$ python3 -q
>>> import numpy as np
>>> np.set_printoptions(precision=2, suppress=True, linewidth=200, sign=" ")
>>> M2 = np.array([[2, 0], [0, 0]])
>>> W2 = np.array([[9, 0, -2], [7, 5, 4], [3, 8, -9]])
>>> mat = np.kron(M2, W2)
>>> mat
array([[ 18,   0,  -4,   0,   0,   0],
       [ 14,  10,   8,   0,   0,   0],
       [  6,  16, -18,   0,   0,   0],
       [  0,   0,   0,   0,   0,   0],
       [  0,   0,   0,   0,   0,   0],
       [  0,   0,   0,   0,   0,   0]])
>>> # rows 3 and 4 are equal
>>> np.round(mat @ np.linalg.pinv(mat) @ mat, 2) + 0
array([[ 18.,   0.,  -4.,   0.,   0.,   0.],
       [ 14.,  10.,   8.,   0.,   0.,   0.],
       [  6.,  16., -18.,   0.,   0.,   0.],
       [  0.,   0.,   0.,   0.,   0.,   0.],
       [  0.,   0.,   0.,   0.,   0.,   0.],
       [  0.,   0.,   0.,   0.,   0.,   0.]])
>>> round(float(np.trace(np.linalg.pinv(mat) @ mat)), 2)
3.0
>>> try:
...     np.linalg.inv(mat)
... except np.linalg.LinAlgError as e:
...     print(e)
... 
Singular matrix
>>> np.abs(np.diag(np.linalg.qr(mat)[1])) > 1e-9
array([ True,  True,  True, False, False, False])
>>> Uu, sigma, Vh = np.linalg.svd(mat)
>>> sigma
array([ 28.18,  20.03,  10.98,   0.  ,   0.  ,   0.  ])
>>> np.argmax(sigma[:-1] / (sigma[1:] + 1e-6)) + 1
np.int64(3)
>>> M2 = Uu[:, :3] @ np.diag(sigma[:3]) @ Vh[:3]
>>> round(float(np.linalg.norm(mat - M2) / np.linalg.norm(mat)), 2)
0.0
>>> round(np.abs(mat - M2).max(), 2)
np.float64(0.0)
>>> np.linalg.matrix_rank(M2)
np.int64(3)
>>> x0 = np.array([0, 6, 9, 4, 9, 0])
>>> a = np.maximum(mat @ x0, 0)
>>> mat.T @ a
array([ 1848,  1320,  1056,     0,     0,     0])
>>> a
array([   0,  132,    0,    0,    0,    0])
>>> mat * (a > 1e-9)[:, None]
array([[  0,   0,   0,   0,   0,   0],
       [ 14,  10,   8,   0,   0,   0],
       [  0,   0,   0,   0,   0,   0],
       [  0,   0,   0,   0,   0,   0],
       [  0,   0,   0,   0,   0,   0],
       [  0,   0,   0,   0,   0,   0]])
>>> np.maximum(mat @ (3 * x0), 0)
array([   0,  396,    0,    0,    0,    0])
>>> np.tanh(mat @ x0)
array([-1.,  1., -1.,  0.,  0.,  0.])
>>> def softmax(z):
...     e = np.exp(z - z.max(axis=-1, keepdims=True))
...     return e / e.sum(axis=-1, keepdims=True)
... 
>>> np.round(softmax(mat[2] + -3), 2) + 0
array([ 0.,  1.,  0.,  0.,  0.,  0.])
>>> softmax(mat).sum(axis=1)
array([ 1.,  1.,  1.,  1.,  1.,  1.])
>>> S = mat @ mat.T / np.sqrt(6)
>>> softmax(S).round(6).argmax(axis=1)
array([ 0,  1,  2,  0,  0,  0])
>>> np.round(softmax(S), 2) + 0
array([[ 1.  ,  0.  ,  0.  ,  0.  ,  0.  ,  0.  ],
       [ 0.  ,  1.  ,  0.  ,  0.  ,  0.  ,  0.  ],
       [ 0.  ,  0.  ,  1.  ,  0.  ,  0.  ,  0.  ],
       [ 0.17,  0.17,  0.17,  0.17,  0.17,  0.17],
       [ 0.17,  0.17,  0.17,  0.17,  0.17,  0.17],
       [ 0.17,  0.17,  0.17,  0.17,  0.17,  0.17]])
>>> np.round(softmax(S + np.triu(np.full(S.shape, -np.inf), 1)), 2) + 0
array([[ 1.  ,  0.  ,  0.  ,  0.  ,  0.  ,  0.  ],
       [ 0.  ,  1.  ,  0.  ,  0.  ,  0.  ,  0.  ],
       [ 0.  ,  0.  ,  1.  ,  0.  ,  0.  ,  0.  ],
       [ 0.25,  0.25,  0.25,  0.25,  0.  ,  0.  ],
       [ 0.2 ,  0.2 ,  0.2 ,  0.2 ,  0.2 ,  0.  ],
       [ 0.17,  0.17,  0.17,  0.17,  0.17,  0.17]])
>>> np.argsort(-np.linalg.norm(mat, axis=0).round(6), kind="stable")[:3]
array([ 0,  2,  1])
>>> np.linalg.matrix_rank(mat, rtol=0.1)
np.int64(3)
>>> K = np.loadtxt("data.csv", delimiter=",")
>>> K
array([[  0.,   0.,   3.,  18.,   0.,   0.],
       [ 15.,  16.,   0.,   0.,  13.,   7.],
       [ 21.,  24.,   0.,   0.,  19.,  13.],
       [ 15.,  16.,   0.,   0.,  13.,   7.],
       [  0.,   0.,   0.,  16.,   0.,   0.],
       [ 12.,   9.,  26.,   0.,   7.,   0.],
       [ 30.,  33.,   0.,   0.,  25.,  16.],
       [  3.,   0.,  18.,   0.,   1.,   0.],
       [ 24.,  25.,   8.,   0.,  19.,  10.],
       [  3.,   6.,   0.,   5.,   7.,   7.],
       [ 30.,  33.,   0.,   0.,  25.,  16.],
       [  3.,   6.,   0.,   5.,   7.,   7.],
       [  6.,   1.,  35.,   0.,   1.,   0.],
       [  0.,   0.,   0.,  17.,   0.,   0.],
       [  9.,   8.,   9.,   0.,   7.,   1.],
       [ 21.,  24.,   0.,   0.,  19.,  13.],
       [ 18.,  17.,  17.,   0.,  13.,   4.],
       [  0.,   0.,   1.,   0.,   1.,   0.],
       [ 12.,  15.,   0.,   0.,  13.,  10.],
       [  0.,   0.,  19.,   0.,   0.,   0.],
       [ 18.,  17.,  17.,   0.,  13.,   4.],
       [  0.,   0.,  19.,   0.,   0.,   0.],
       [  0.,   0.,   3.,  18.,   0.,   0.],
       [  0.,   0.,   0.,  16.,   0.,   0.],
       [  0.,   0.,   0.,   7.,   0.,   0.],
       [  0.,   0.,   3.,  18.,   0.,   0.]])
>>> cov = np.cov(K, rowvar=False)
>>> np.argsort(-K.std(axis=0).round(6), kind="stable")
array([ 1,  0,  2,  4,  3,  5])
>>> x0 = np.array([5, 0, 3, 3, 4, 5])
>>> target = K @ x0
>>> b, lr = np.zeros(6), 1 / np.linalg.norm(K, 2) ** 2
>>> for i in range(5):
...     b -= lr * K.T @ (K @ b - target)
...     if i % 1 == 0: print(i, round(np.linalg.norm(K @ b - target), 2))
... 
0 144.43
1 121.61
2 103.42
3 88.82
4 77.03
>>> np.round(np.linalg.cond(K), 2)
np.float64(62.03)
>>> X = np.loadtxt("dump.csv", delimiter=",")
>>> X
array([[ 0.,  0.,  1.,  0.,  1.,  0.,  0.],
       [ 0.,  0.,  0.,  1.,  0.,  1.,  1.],
       [ 1.,  0.,  0.,  0.,  1.,  0.,  0.],
       [ 0.,  1.,  0.,  0.,  0.,  1.,  0.],
       [ 1.,  0.,  1.,  0.,  0.,  0.,  0.],
       [ 0.,  1.,  0.,  1.,  0.,  0.,  1.],
       [ 0.,  1.,  0.,  0.,  0.,  1.,  0.]])
>>> # rows 3 and 6 are equal
>>> r = np.linalg.matrix_rank(X)
>>> r
np.int64(6)
>>> ns = np.linalg.svd(X)[2][r:].T
>>> np.linalg.matrix_rank(X.T @ X), np.linalg.matrix_rank(X @ X.T)
(np.int64(6), np.int64(6))
>>> [int(np.linalg.matrix_rank(X[:i])) for i in range(1, len(X) + 1)]
[1, 2, 3, 4, 5, 6, 6]
>>> np.round(X @ ns, 2) + 0
array([[ 0.],
       [ 0.],
       [ 0.],
       [ 0.],
       [ 0.],
       [ 0.],
       [ 0.]])
>>> np.round(ns @ ns.T, 2) + 0
array([[ 0. ,  0. ,  0. ,  0. ,  0. ,  0. ,  0. ],
       [ 0. ,  0. ,  0. ,  0. ,  0. ,  0. ,  0. ],
       [ 0. ,  0. ,  0. ,  0. ,  0. ,  0. ,  0. ],
       [ 0. ,  0. ,  0. ,  0.5,  0. ,  0. , -0.5],
       [ 0. ,  0. ,  0. ,  0. ,  0. ,  0. ,  0. ],
       [ 0. ,  0. ,  0. ,  0. ,  0. ,  0. ,  0. ],
       [ 0. ,  0. ,  0. , -0.5,  0. ,  0. ,  0.5]])
>>> X @ X
array([[ 2.,  0.,  1.,  0.,  1.,  0.,  0.],
       [ 0.,  3.,  0.,  1.,  0.,  2.,  1.],
       [ 1.,  0.,  2.,  0.,  1.,  0.,  0.],
       [ 0.,  1.,  0.,  2.,  0.,  1.,  2.],
       [ 1.,  0.,  1.,  0.,  2.,  0.,  0.],
       [ 0.,  2.,  0.,  1.,  0.,  3.,  1.],
       [ 0.,  1.,  0.,  2.,  0.,  1.,  2.]])
>>> np.linalg.determinant(X)
Traceback (most recent call last):
  File "<python-input-54>", line 1, in <module>
    np.linalg.determinant(X)
    ^^^^^^^^^^^^^^^^^^^^^
AttributeError: module 'numpy.linalg' has no attribute 'determinant'
>>> np.trace(X)
np.float64(0.0)
>>> round(float(np.linalg.det(X)), 2)
0.0
>>> (X + X.T) / 2
array([[ 0.,  0.,  1.,  0.,  1.,  0.,  0.],
       [ 0.,  0.,  0.,  1.,  0.,  1.,  1.],
       [ 1.,  0.,  0.,  0.,  1.,  0.,  0.],
       [ 0.,  1.,  0.,  0.,  0.,  1.,  0.],
       [ 1.,  0.,  1.,  0.,  0.,  0.,  0.],
       [ 0.,  1.,  0.,  1.,  0.,  0.,  1.],
       [ 0.,  1.,  0.,  0.,  0.,  1.,  0.]])
